In [1]: import numpy as np

In [2]: np.set_printoptions(suppress=True, linewidth=200)

In [3]: J = np.array([[3, 2, 0], [0, 2, 3], [2, 1, 1]])

In [4]: J[:, 1] = -1 * J[:, 2]

In [5]: J
Out[5]: 
array([[ 3,  0,  0],
       [ 0, -3,  3],
       [ 2, -1,  1]])

In [6]: rk = np.linalg.matrix_rank(J)

In [7]: rk
Out[7]: np.int64(2)

In [8]: ns = np.linalg.svd(J)[2][rk:].T

In [9]: ns.shape
Out[9]: (3, 1)

In [10]: [int(np.linalg.matrix_rank(np.delete(J, i, axis=0))) for i in range(3)]
Out[10]: [2, 2, 2]

In [11]: np.round(ns[:, 0] / ns[np.abs(ns[:, 0]).round(6).argmax(), 0], 3)
Out[11]: array([0., 1., 1.])

In [12]: print(np.linalg.matrix_rank(J.T @ J), np.linalg.matrix_rank(J @ J.T))
2 2

In [13]: [int(np.linalg.matrix_rank(J[:i])) for i in range(1, len(J) + 1)]
Out[13]: [1, 2, 2]

In [14]: [int(np.linalg.matrix_rank(J[:, :j + 1])) for j in range(3)]
Out[14]: [1, 2, 2]

In [15]: np.allclose(J @ ns, 0)
Out[15]: True

In [16]: np.round(J @ ns, 3) + 0
Out[16]: 
array([[0.],
       [0.],
       [0.]])

In [17]: x0 = np.array([2, -1, 0])

In [18]: a = np.maximum(J @ x0, 0)

In [19]: J * (a > 1e-9)[:, None]
Out[19]: 
array([[ 3,  0,  0],
       [ 0, -3,  3],
       [ 2, -1,  1]])

In [20]: left, sv, Vh = np.linalg.svd(J)

In [21]: print(sv.round(3) + 0)
[4.583 3.464 0.   ]

In [22]: B = left[:, :2] @ np.diag(sv[:2]) @ Vh[:2]

In [23]: B.round(3) + 0
Out[23]: 
array([[ 3.,  0.,  0.],
       [ 0., -3.,  3.],
       [ 2., -1.,  1.]])

In [24]: round(np.linalg.norm(J - B) / np.linalg.norm(J), 3)
Out[24]: np.float64(0.0)

In [25]: np.linalg.matrix_rank(J, rtol=0.05)
Out[25]: np.int64(2)

In [26]: np.round(np.linalg.norm(J - B, 2), 3), np.round(sv[2], 3)
Out[26]: (np.float64(0.0), np.float64(0.0))

In [27]: left, sv, Vh = np.linalg.svd(J)

In [28]: vecs = Vh[:(sv > 1e-8).sum()]

In [29]: rng = np.random.default_rng(6330)

In [30]: x0 = J[2] + -3 * J[0] + rng.integers(2) * np.eye(3)[1]

In [31]: x0
Out[31]: array([-7.,  0.,  1.])

In [32]: np.linalg.matrix_rank(np.vstack([J, x0]))
Out[32]: np.int64(3)

In [33]: B = np.array([[8, 8, 7, -8, 6, 5],
    ...:     [2, -4, 9, 2, -3, 9],
    ...:     [-8, 8, -2, 4, -3, 7],
    ...:     [0, 1, 2, -3, 6, 3],
    ...:     [0, -4, -5, 7, -2, 3],
    ...:     [-5, -4, 6, 6, 4, -2]])

In [34]: M = B.T @ B

In [35]: M
Out[35]: 
array([[ 157,   12,   60, -122,   46,   12],
       [  12,  177,    2,  -95,   34,   59],
       [  60,    2,  199,  -51,   67,   81],
       [-122,  -95,  -51,  178,  -74,    6],
       [  46,   34,   67,  -74,  110,  -14],
       [  12,   59,   81,    6,  -14,  177]])

In [36]: x0 = np.array([6, -9, 6, 0, -2, -1])

In [37]: a = np.maximum(M @ x0, 0)

In [38]: print(np.flatnonzero(a > 1e-9))
[0 2 4]

In [39]: a
Out[39]: array([1090,    0, 1321,    0,  166,    0])

In [40]: print(np.maximum(M @ (3 * x0), 0))
[3270    0 3963    0  498    0]

In [41]: np.tanh(M @ x0)
Out[41]: array([ 1., -1.,  1., -1.,  1., -1.])

In [42]: vals, vecs = np.linalg.eigh(M)

In [43]: x0 = np.array([1, 4, 5, 3, 3, 4])

In [44]: x0 @ M @ x0
Out[44]: np.int64(16424)

In [45]: round(x0 @ M @ x0 / (x0 @ x0), 3), round(vals[0], 3), round(vals[-1], 3)
Out[45]: (np.float64(216.105), np.float64(11.26), np.float64(416.724))

In [46]: np.round(vecs * np.abs(vals) @ vecs.T, 3)
Out[46]: 
array([[ 157.,   12.,   60., -122.,   46.,   12.],
       [  12.,  177.,    2.,  -95.,   34.,   59.],
       [  60.,    2.,  199.,  -51.,   67.,   81.],
       [-122.,  -95.,  -51.,  178.,  -74.,    6.],
       [  46.,   34.,   67.,  -74.,  110.,  -14.],
       [  12.,   59.,   81.,    6.,  -14.,  177.]])

In [47]: np.round(np.linalg.eigvalsh(M[1:, 1:]), 3)
Out[47]: array([ 28.783,  53.04 , 181.683, 222.819, 354.675])

In [48]: np.round(vecs * np.maximum(vals, 0) @ vecs.T, 3)
Out[48]: 
array([[ 157.,   12.,   60., -122.,   46.,   12.],
       [  12.,  177.,    2.,  -95.,   34.,   59.],
       [  60.,    2.,  199.,  -51.,   67.,   81.],
       [-122.,  -95.,  -51.,  178.,  -74.,    6.],
       [  46.,   34.,   67.,  -74.,  110.,  -14.],
       [  12.,   59.,   81.,    6.,  -14.,  177.]])

In [49]: B = M + rng.integers(-2, 3, (6, 5)) @ rng.integers(-2, 3, (5, 6))

In [50]: print(B)
[[ 165   14   62 -124   50   17]
 [   8  171    0 -101   34   60]
 [  60    6  199  -51   65   88]
 [-118  -93  -41  180  -68    4]
 [  52   34   69  -72  114  -19]
 [   8   61   71   12  -22  178]]

In [51]: B - M
Out[51]: 
array([[  8,   2,   2,  -2,   4,   5],
       [ -4,  -6,  -2,  -6,   0,   1],
       [  0,   4,   0,   0,  -2,   7],
       [  4,   2,  10,   2,   6,  -2],
       [  6,   0,   2,   2,   4,  -5],
       [ -4,   2, -10,   6,  -8,   1]])

In [52]: np.linalg.matrix_rank(B - M, tol=1e-8)
Out[52]: np.int64(5)

In [53]: np.abs(B - M).sum(axis=1)
Out[53]: array([23, 19, 13, 26, 19, 31])
